>>> import numpy as np
>>> import numpy.linalg as la
>>> np.set_printoptions(precision=1, suppress=True, linewidth=140)
>>> A2 = np.array([[0, 2], [3, -9], [-1, 4]])
>>> m1 = np.tile(A2, (2, 3))
>>> m1
array([[ 0,  2,  0,  2,  0,  2],
       [ 3, -9,  3, -9,  3, -9],
       [-1,  4, -1,  4, -1,  4],
       [ 0,  2,  0,  2,  0,  2],
       [ 3, -9,  3, -9,  3, -9],
       [-1,  4, -1,  4, -1,  4]])
>>> print(m1.sum(axis=1))
[  6 -18   9   6 -18   9]
>>> m1.shape
(6, 6)
>>> print(np.count_nonzero(m1))
30
>>> np.diff(m1, axis=0)
array([[  3, -11,   3, -11,   3, -11],
       [ -4,  13,  -4,  13,  -4,  13],
       [  1,  -2,   1,  -2,   1,  -2],
       [  3, -11,   3, -11,   3, -11],
       [ -4,  13,  -4,  13,  -4,  13]])
>>> rng = np.random.default_rng(9756)
>>> ang = np.sort(rng.uniform(-2, 2, 31))
>>> arr = np.c_[ang, ang ** 2, ang ** 3] @ np.array([[-3, 3, 9, -2, 9], [4, 5, -3, -6, -4], [-7, 8, -1, 5, -9]])
>>> arr.round(1) + 0
array([[ 77.3, -49.4, -21.9, -59.4,  37.4],
       [ 72.8, -46. , -21.5, -55.8,  33.8],
       [ 66.8, -41.5, -20.9, -51.1,  29.1],
       [ 54.3, -32.3, -19.5, -41.1,  19.7],
       [ 24.5, -12.1, -14.2, -17.3,   0.5],
       [ 22.3, -10.7, -13.6, -15.5,  -0.6],
       [ 15.3,  -6.7, -11.5, -10. ,  -3.6],
       [ 13.3,  -5.6, -10.7,  -8.5,  -4.2],
       [ 10.2,  -4.1,  -9.4,  -6.1,  -4.9],
       [  4.5,  -1.6,  -6.1,  -1.9,  -4.8],
       [  1.7,  -0.7,  -3.3,  -0.2,  -3.1],
       [ -0.1,   0.1,   0.3,  -0.1,   0.3],
       [ -0.2,   0.3,   0.8,  -0.2,   0.8],
       [ -0.3,   0.4,   1. ,  -0.3,   1. ],
       [ -0.3,   0.5,   1.1,  -0.3,   1.1],
       [ -2.5,   7.3,   4.5,  -2.6,   1.3],
       [ -4.5,  12.4,   4.9,  -3. ,  -1.6],
       [ -5.4,  14.6,   5. ,  -3. ,  -3.1],
       [-11. ,  26.9,   4.6,  -2.1, -12.3],
       [-11.4,  27.8,   4.6,  -2. , -13. ],
       [-12.3,  29.4,   4.5,  -1.8, -14.4],
       [-14.2,  33.4,   4.2,  -1.3, -17.7],
       [-14.8,  34.5,   4.1,  -1.1, -18.7],
       [-15.5,  35.9,   4. ,  -0.9, -19.9],
       [-15.7,  36.2,   4. ,  -0.8, -20.1],
       [-19.2,  42.8,   3.4,   0.4, -25.9],
       [-21.1,  46.5,   3. ,   1.1, -29.2],
       [-25.4,  54.3,   2.2,   2.8, -36.3],
       [-36.5,  73.8,   0. ,   7.5, -54.5],
       [-40. ,  79.9,  -0.7,   9.2, -60.3],
       [-42.2,  83.6,  -1.2,  10.2, -63.9]])
>>> left, s, Vt = la.svd(arr)
>>> print(s.round(1) + 0)
[297.3 116.5  33.8   0.    0. ]
>>> A2 = left[:, :3] @ np.diag(s[:3]) @ Vt[:3]
>>> round(la.norm(arr - A2) / la.norm(arr), 1)
np.float64(0.0)
>>> print(round(np.abs(arr - A2).max(), 1))
0.0
>>> print(round(la.norm(arr - A2, 2), 1), round(s[3], 1))
0.0 0.0
>>> la.matrix_rank(arr, rtol=0.05)
np.int64(3)
>>> A = np.loadtxt("data.csv", delimiter=",")
>>> A
array([[-1. ,  1.8,  0.9, -0.9, -2.4,  3.6],
       [ 0.7, -1. ,  4. ,  0. ,  1.2, -2.5],
       [ 0.9, -2.4,  3.8,  1.3, -1.4, -0.2],
       [-4.3,  1. , -2.2, -0.3,  0.6, -0.8],
       [ 1.4,  0.3, -3.4,  3. ,  0.5,  1.4],
       [ 4.1, -0.7,  0.8,  1.6,  0.4,  2.1],
       [-0.1, -0.5,  0.9,  1.6, -4.5, -1.3],
       [ 2.8,  1.9,  3.6, -0.2,  0.4,  0.5],
       [-0.7, -0.1, -4.5,  0.7, -0.1,  2. ],
       [ 2. ,  2.6, -1.2,  2.6, -1.8, -1.6],
       [ 1.7,  4. , -0.4, -0.5, -2. , -1.4],
       [-0.7, -0.9, -2.7,  1.2,  2.4, -3. ],
       [ 3.4, -0.4, -3.5, -0.3,  0.4,  0.5],
       [ 4.1,  0.3,  2.1,  1.7, -0.4, -0.7],
       [-2.9, -1.9,  1.2, -1. , -2.8, -1.7],
       [-3.5, -0.4,  2. ,  1.3,  2.6,  0.3],
       [ 0.7, -1.2, -1.4,  0.7, -0.9,  4.4],
       [ 0.4, -2.4, -1.3, -1.5, -0.4, -3.8],
       [ 1.8,  3.2, -1.9, -0.7,  0.9,  2.6],
       [-0.2,  2. ,  2.1,  0.5,  4. , -0.4],
       [-0.6, -1. ,  1.2,  2.1,  2.4,  3.5],
       [ 1.9, -0.8, -2. , -2. ,  3.3, -1.4],
       [-1.3,  0.1, -4.5,  0.8, -0.1,  1.6],
       [-1.5, -0.2, -2.4, -1.6,  2.7,  2.6],
       [-0.8,  2.5, -3. , -1.5,  2.2, -1.4],
       [-0.8, -1.4,  1.3, -1.5,  1.6, -4. ],
       [-0.6, -1.4,  2.6,  1.8, -1.1,  3.4],
       [-2.6, -0.9,  1.1,  1.1,  2.1, -3.2],
       [ 0.9, -1. , -1.6,  2.3, -1. ,  3.8],
       [-1.2, -1. , -4.1, -1.4, -1.3,  1.4],
       [ 2.1,  1.4, -2.6, -1.5,  2.9,  1.2],
       [ 0.1, -2.6,  2.1,  1. ,  1.6,  3.2]])
>>> round(la.norm(A[2], 1), 1), round(float(la.norm(A[2], np.inf)), 1)
(np.float64(10.0), 3.8)
>>> print(round(float(la.norm(A, 2)), 1))
15.2
>>> print(round(la.norm(A, "nuc"), 1))
67.2
>>> np.round(la.norm(A[2] - A[18]), 1)
np.float64(9.0)
>>> round(la.norm(A) ** 2 / la.norm(A, 2) ** 2, 1)
np.float64(3.5)
>>> np.round(A[2] @ A[18], 1)
np.float64(-16.0)
>>> x = np.array([3, 0, 2, 0, 2, 1])
>>> target = A @ x
>>> print(target)
[ -2.4  10.    7.3 -16.9  -0.2  16.8  -8.8  16.9  -9.3  -1.6  -1.1  -5.7   4.5  15.  -13.6  -1.    1.9  -6.    6.   11.2   8.9   6.9 -11.5
  -1.3  -5.4  -0.6   4.6  -4.6   1.3 -13.    8.1  10.9]
>>> np.round(la.pinv(A) @ A, 1) + 0
array([[1., 0., 0., 0., 0., 0.],
       [0., 1., 0., 0., 0., 0.],
       [0., 0., 1., 0., 0., 0.],
       [0., 0., 0., 1., 0., 0.],
       [0., 0., 0., 0., 1., 0.],
       [0., 0., 0., 0., 0., 1.]])
>>> target = target + 0.3 * rng.normal(size=32)
>>> target
array([ -2.2,  10.1,   7.6, -17.2,  -0.3,  16.7,  -9.4,  17.5,  -9.5,  -1.5,  -0.6,  -5.7,   4.5,  14.7, -13.8,  -1.3,   2.3,  -6.1,   6.1,
        11.6,   8.8,   6.8, -11.5,  -1.6,  -5.3,  -0.7,   3.9,  -4.4,   1.4, -13.3,   8.1,  10.9])
>>> c, *_ = la.lstsq(A, target)
>>> [round(float(la.norm(la.solve(A.T @ A + lam * np.eye(6), A.T @ target))), 2) for lam in (0, 1, 10, 100)]
[4.29, 4.26, 3.99, 2.48]
>>> c.round()
array([ 3.,  0.,  2., -0.,  2.,  1.])
>>> c.round(1) + 0
array([3. , 0.1, 2. , 0. , 2. , 1. ])
